$ python -q
>>> import numpy as np
>>> import numpy.linalg as la
>>> np.set_printoptions(precision=1, suppress=True, linewidth=160)
>>> arr = np.array([[-1.1, -1.2, -4.0],
...     [-0.5, -0.5, -2.4],
...     [0.6, -0.7, 2.4],
...     [1.0, 0.5, 4.1],
...     [0.8, 1.6, 3.0],
...     [0.4, -0.5, 1.8],
...     [-0.5, 1.0, -1.8],
...     [0.0, 1.0, 0.3],
...     [1.8, -0.4, 7.3],
...     [-0.5, -0.8, -1.7],
...     [0.2, -1.9, 0.5],
...     [-1.7, -0.5, -6.8],
...     [-0.5, 0.5, -2.6],
...     [1.6, -0.9, 6.0],
...     [-1.8, -0.9, -7.0],
...     [0.1, 1.1, 0.7],
...     [-1.0, 0.4, -3.9],
...     [0.0, -0.8, -0.4]])
>>> idx = arr[:, 1] > np.median(arr[:, 1])
>>> f = arr[idx].mean(axis=0) - arr[~idx].mean(axis=0)
>>> idx.astype(int)
array([0, 0, 0, 1, 1, 0, 1, 1, 1, 0, 0, 0, 1, 0, 0, 1, 1, 0])
>>> f
array([0.5, 1.6, 2. ])
>>> dist = la.norm(arr[:, None] - arr[None], axis=-1)
>>> la.matrix_rank(dist ** 2)
np.int64(5)
>>> (dist + 1e9 * np.eye(18)).round(6).argmin(axis=1)
array([16,  9,  5,  4,  3,  2, 12, 15, 13,  1, 17, 14,  6,  8, 11,  7, 12,  9])
>>> dist[11].round(6).argsort(kind="stable")[:4]
array([11, 14,  0, 16])
>>> np.flatnonzero(dist[11] < dist.mean() / 2)
array([11, 14])
>>> np.unravel_index(dist.round(6).argmax(), dist.shape)
(np.int64(8), np.int64(14))
>>> mat = np.array([[-1.4, 19.8, 20.8],
...     [0.1, 19.9, 19.6],
...     [-1.9, 20.8, 20.5],
...     [0.6, 19.7, 19.3],
...     [0.8, 21.2, 21.4],
...     [-2.5, 18.8, 19.3],
...     [0.1, 20.2, 19.5],
...     [0.1, 20.5, 21.5],
...     [0.0, 18.8, 19.8],
...     [1.5, 20.6, 20.9],
...     [0.3, 19.8, 20.6],
...     [0.2, 18.9, 19.4]])
>>> t = np.radians(15)
>>> r_ = np.eye(3)
>>> r_[2, 2] = r_[0, 0] = np.cos(t)
>>> r_[2, 0], r_[0, 2] = -np.sin(t), np.sin(t)
>>> r_
array([[ 1. ,  0. ,  0.3],
       [ 0. ,  1. ,  0. ],
       [-0.3,  0. ,  1. ]])
>>> M2 = mat @ r_.T
>>> np.abs(M2 - mat).max(axis=0)
array([5.6, 0. , 1.1])
>>> M2
array([[ 4. , 19.8, 20.5],
       [ 5.2, 19.9, 18.9],
       [ 3.5, 20.8, 20.3],
       [ 5.6, 19.7, 18.5],
       [ 6.3, 21.2, 20.5],
       [ 2.6, 18.8, 19.3],
       [ 5.1, 20.2, 18.8],
       [ 5.7, 20.5, 20.7],
       [ 5.1, 18.8, 19.1],
       [ 6.9, 20.6, 19.8],
       [ 5.6, 19.8, 19.8],
       [ 5.2, 18.9, 18.7]])
>>> T = np.stack([mat, 4 * mat, mat[::-1]])
>>> T.shape
(3, 12, 3)
>>> la.norm(T, axis=(1, 2))
array([ 98.5, 393.8,  98.5])
>>> la.matrix_rank(T.reshape(3, -1))
np.int64(2)
>>> Xs = (mat - mat.mean(axis=0)) / mat.std(axis=0)
>>> Xs.std(axis=0)
array([1., 1., 1.])
>>> beta = la.lstsq(np.delete(Xs, 2, axis=1), Xs[:, 2])[0]
>>> np.abs(beta).argmax()
np.int64(1)
>>> U, sv, VT = la.svd(mat)
>>> sv
array([98.4,  3.9,  1.4])
>>> M2 = U[:, :1] @ np.diag(sv[:1]) @ VT[:1]
>>> np.round(np.abs(mat - M2).max(), 1)
np.float64(2.3)
>>> la.matrix_rank(M2)
np.int64(1)
>>> M2
array([[-0.2, 20.2, 20.5],
       [-0.2, 19.6, 19.9],
       [-0.2, 20.5, 20.8],
       [-0.2, 19.3, 19.6],
       [-0.2, 21.1, 21.5],
       [-0.2, 18.9, 19.2],
       [-0.2, 19.7, 20. ],
       [-0.2, 20.8, 21.2],
       [-0.2, 19.2, 19.4],
       [-0.2, 20.6, 20.9],
       [-0.2, 20. , 20.4],
       [-0.2, 19. , 19.3]])
>>> round(float(la.norm(mat - M2) / la.norm(mat)), 1)
0.0
>>> Xs = M2 - M2.mean(axis=0)
>>> U, sv, VT = la.svd(Xs, full_matrices=False)
>>> np.abs(U[:, 0]).argmax()
np.int64(4)
>>> np.round(VT[0] * np.sign(VT[0, np.abs(VT[0]).argmax()]), 1) + 0
array([0. , 0.7, 0.7])
>>> np.round(sv ** 2 / (sv ** 2).sum(), 1) + 0
array([1., 0., 0.])
>>> (np.sign(U[:, 0]) == np.sign(U[0, 0])).astype(int)
array([1, 0, 1, 0, 1, 0, 0, 1, 0, 1, 1, 0])
>>> X = np.loadtxt("out16.csv", delimiter=",")
>>> X
array([[ 6., -6.,  2.],
       [-4., -6.,  6.]])
>>> M2 = X / np.sqrt((X ** 2).mean(axis=1, keepdims=True))
>>> la.matrix_rank(X - X.mean(axis=1, keepdims=True))
np.int64(2)
>>> la.matrix_rank(M2) == la.matrix_rank(X)
np.True_
>>> la.norm(M2, axis=1)
array([1.7, 1.7])
>>> M2[0]
array([ 1.2, -1.2,  0.4])
>>> X - X.mean(axis=1, keepdims=True)
array([[ 5.3, -6.7,  1.3],
       [-2.7, -4.7,  7.3]])
>>> m1 = np.load("m.npy")
>>> m1
array([[-3.,  1.,  0.],
       [ 0., -3.,  1.],
       [ 0.,  0., -3.]])
>>> # triangular: eigenvalues sit on the diagonal
>>> vals, vecs = la.eig(m1)
>>> np.sort(la.eigvals(m1 @ m1))
array([9., 9., 9.])
>>> m1 @ vecs[:, 0] - vals[0] * vecs[:, 0]
array([0., 0., 0.])
>>> np.sort(la.eigvals(la.inv(m1)))
array([-0.3, -0.3, -0.3])
>>> np.prod(vals)
np.float64(-27.0)
>>> la.matrix_power(m1 - np.diag(np.diag(m1)), 3)
array([[0., 0., 0.],
       [0., 0., 0.],
       [0., 0., 0.]])
>>> np.prod(np.diag(m1)), round(la.det(m1), 1)
(np.float64(-27.0), np.float64(-27.0))
>>> la.matrix_rank(m1 - m1[0, 0] * np.eye(3))
np.int64(2)
>>> f, v = m1[2], m1[1]
>>> f @ f
np.float64(9.0)
>>> f @ v
np.float64(-3.0)
>>> pr = (f @ v) / (f @ f) * f
>>> np.outer(f, v)
array([[ 0., -0.,  0.],
       [ 0., -0.,  0.],
       [-0.,  9., -3.]])
>>> pr
array([-0., -0.,  1.])
>>> v - pr
array([ 0., -3.,  0.])
>>> la.matrix_rank(np.outer(f, v))
np.int64(1)
>>> rng = np.random.default_rng(9761)
>>> idx = rng.permutation(3)
>>> M2 = m1[:, idx] * rng.choice([-1, 1], 3)
>>> M2
array([[-1.,  0.,  3.],
       [ 3.,  1., -0.],
       [-0., -3., -0.]])
>>> U, _, VT = la.svd(m1.T @ M2)
>>> np.round(la.lstsq(m1, M2)[0], 1) + 0
array([[ 0.,  0., -1.],
       [-1.,  0.,  0.],
       [ 0.,  1.,  0.]])
>>> feats = np.load("layer17.npy")
>>> feats
array([[2, 5, 0, 0],
       [0, 0, 0, 0],
       [0, 0, 0, 0],
       [0, 0, 1, 4]])
>>> cent = arr[[6, 1]].astype(float)
>>> for _ in range(3):
...     idx = la.norm(arr[:, None] - cent, axis=-1).argmin(axis=1)
...     cent = np.array([arr[idx == j].mean(axis=0) for j in range(2)])
... 
>>> idx
array([1, 1, 0, 0, 0, 0, 1, 0, 0, 1, 0, 1, 1, 0, 1, 0, 1, 0])
>>> np.abs(cent[1] - cent[0]).argmax()
np.int64(2)
>>> feats @ feats
array([[ 4, 10,  0,  0],
       [ 0,  0,  0,  0],
       [ 0,  0,  0,  0],
       [ 0,  0,  4, 16]])
>>> round(float(la.det(feats)), 1)
0.0
>>> (la.matrix_power((feats != 0) + (feats.T != 0) + np.eye(4), 4) > 0).astype(int)
array([[1, 1, 0, 0],
       [1, 1, 0, 0],
       [0, 0, 1, 1],
       [0, 0, 1, 1]])
>>> feats @ la.pinv(feats) @ feats
array([[2., 5., 0., 0.],
       [0., 0., 0., 0.],
       [0., 0., 0., 0.],
       [0., 0., 1., 4.]])
>>> np.allclose(feats[:-1].T @ la.lstsq(feats[:-1].T, feats[-1])[0], feats[-1])
False
>>> M = np.loadtxt("data.csv", delimiter=",")
>>> M
array([[-0.1, -0.1,  0.1],
       [-0.1, -0.1,  0.2],
       [-0.1,  0.2,  1.2],
       [-0.3,  0.5,  2.4],
       [ 0.1, -0.6, -2.4],
       [ 0. ,  0. ,  0.1],
       [ 0. ,  0.3,  1.4],
       [-0.1, -0.5, -2.1],
       [-0.1,  0.2,  1.3],
       [-0.3,  1. ,  3.5],
       [ 0.2, -0.5, -2.5],
       [-0.2,  0.4,  2.4],
       [ 0. , -0.2, -1. ],
       [-0.2,  0.2,  1.1],
       [ 0.3, -1. , -3.6],
       [-0.1,  0.4,  2.4],
       [ 0. ,  0.4,  1.2],
       [ 0.2, -0.9, -3.6],
       [-0.2,  0.7,  2.5],
       [-0.3,  0.9,  3.7],
       [-0.2,  0.6,  2.5],
       [-0.2,  0.8,  3.6],
       [ 0. , -0.1,  0. ]])
>>> Xs = (M - M.mean(axis=0)) / M.std(axis=0)
>>> Xs.std(axis=0)
array([1., 1., 1.])
>>> beta = la.lstsq(np.delete(Xs, 0, axis=1), Xs[:, 0])[0]
>>> beta.round(1) + 0
array([ 0. , -0.8])
>>> np.round(1 - np.var(Xs[:, 0] - np.delete(Xs, 0, axis=1) @ beta), 1)
np.float64(0.8)
>>> np.abs(beta).argmax()
np.int64(1)
>>> K = np.load("w.npy")
>>> K
array([[5., 1., 0.],
       [0., 5., 1.],
       [0., 0., 5.]])
>>> la.matrix_rank(K - K[0, 0] * np.eye(3))
np.int64(2)
>>> la.matrix_power(K - np.diag(np.diag(K)), 3)
array([[0., 0., 0.],
       [0., 0., 0.],
       [0., 0., 0.]])
>>> [int(la.matrix_rank(la.matrix_power(K, p))) for p in range(1, 4)]
[3, 3, 3]
>>> np.sort(la.eigvals(K))
array([5., 5., 5.])
>>> vals, vecs = la.eig(K)
>>> np.sort(la.eigvals(K @ K))
array([25., 25., 25.])
>>> np.prod(vals)
np.float64(125.0)
>>> np.sort(la.eigvals(la.inv(K)))
array([0.2, 0.2, 0.2])
>>> np.sort(la.eigvals(K.T))
array([5., 5., 5.])
>>> vals
array([5., 5., 5.])
>>> K @ vecs[:, 0] - vals[0] * vecs[:, 0]
array([0., 0., 0.])
>>> def softmax(z):
...     e = np.exp(z - z.max(axis=-1, keepdims=True))
...     return e / e.sum(axis=-1, keepdims=True)
... 
>>> np.round(softmax(K[2] + 2), 1) + 0
array([0., 0., 1.])
>>> att = K @ K.T / np.sqrt(3)
>>> np.round(softmax(att), 1) + 0
array([[1., 0., 0.],
       [0., 1., 0.],
       [0., 0., 1.]])
>>> softmax(att).round(6).argmax(axis=1)
array([0, 1, 2])
>>> M2 = arr + rng.integers(-2, 3, (18, 2)) @ rng.integers(-2, 3, (2, 3))
>>> M2
array([[ -1.1,  -3.2,  -8. ],
       [ -2.5,  -0.5,  -0.4],
       [  0.6,   0.3,   4.4],
       [ -1. ,   1.5,   8.1],
       [  2.8,   1.6,   1. ],
       [  0.4,  -0.5,   1.8],
       [ -1.5,  -1. ,  -4.8],
       [ -1. ,   0. ,  -0.7],
       [ -0.2,   0.6,  11.3],
       [  1.5,  -2.8,  -7.7],
       [  1.2,  -0.9,   1.5],
       [ -3.7,   0.5,  -2.8],
       [ -2.5,   0.5,  -0.6],
       [  0.6,   1.1,  11. ],
       [ -0.8,  -1.9, -10. ],
       [ -1.9,   2.1,   4.7],
       [ -2. ,  -0.6,  -4.9],
       [  0. ,  -0.8,  -0.4]])
>>> M2 - arr
array([[ 0., -2., -4.],
       [-2.,  0.,  2.],
       [ 0.,  1.,  2.],
       [-2.,  1.,  4.],
       [ 2.,  0., -2.],
       [ 0.,  0.,  0.],
       [-1., -2., -3.],
       [-1., -1., -1.],
       [-2.,  1.,  4.],
       [ 2., -2., -6.],
       [ 1.,  1.,  1.],
       [-2.,  1.,  4.],
       [-2.,  0.,  2.],
       [-1.,  2.,  5.],
       [ 1., -1., -3.],
       [-2.,  1.,  4.],
       [-1., -1., -1.],
       [ 0.,  0.,  0.]])
>>> np.abs(M2 - arr).sum(axis=1)
array([ 6.,  4.,  3.,  7.,  4.,  0.,  6.,  3.,  7., 10.,  3.,  7.,  4.,  8.,  5.,  7.,  3.,  0.])
>>> data = np.load("test19.npy")
>>> data
array([[ 1, -2,  4],
       [ 1, -1,  1],
       [ 1,  0,  0],
       [ 1,  1,  1]])
>>> Xs = (arr - arr.mean(axis=0)) / arr.std(axis=0)
>>> Xs.std(axis=0)
array([1., 1., 1.])
>>> beta = la.lstsq(np.delete(Xs, 0, axis=1), Xs[:, 0])[0]
>>> np.abs(beta).argmax()
np.int64(1)
>>> beta.round(1) + 0
array([0., 1.])
>>> Q = data.astype(float).copy()
>>> for j in range(3):
...     Q[:, j] -= Q[:, :j] @ (Q[:, :j].T @ Q[:, j])
...     Q[:, j] /= la.norm(Q[:, j])
... 
>>> Q
array([[ 0.5, -0.7,  0.5],
       [ 0.5, -0.2, -0.5],
       [ 0.5,  0.2, -0.5],
       [ 0.5,  0.7,  0.5]])
>>> Q.T @ Q
array([[1., 0., 0.],
       [0., 1., 0.],
       [0., 0., 1.]])
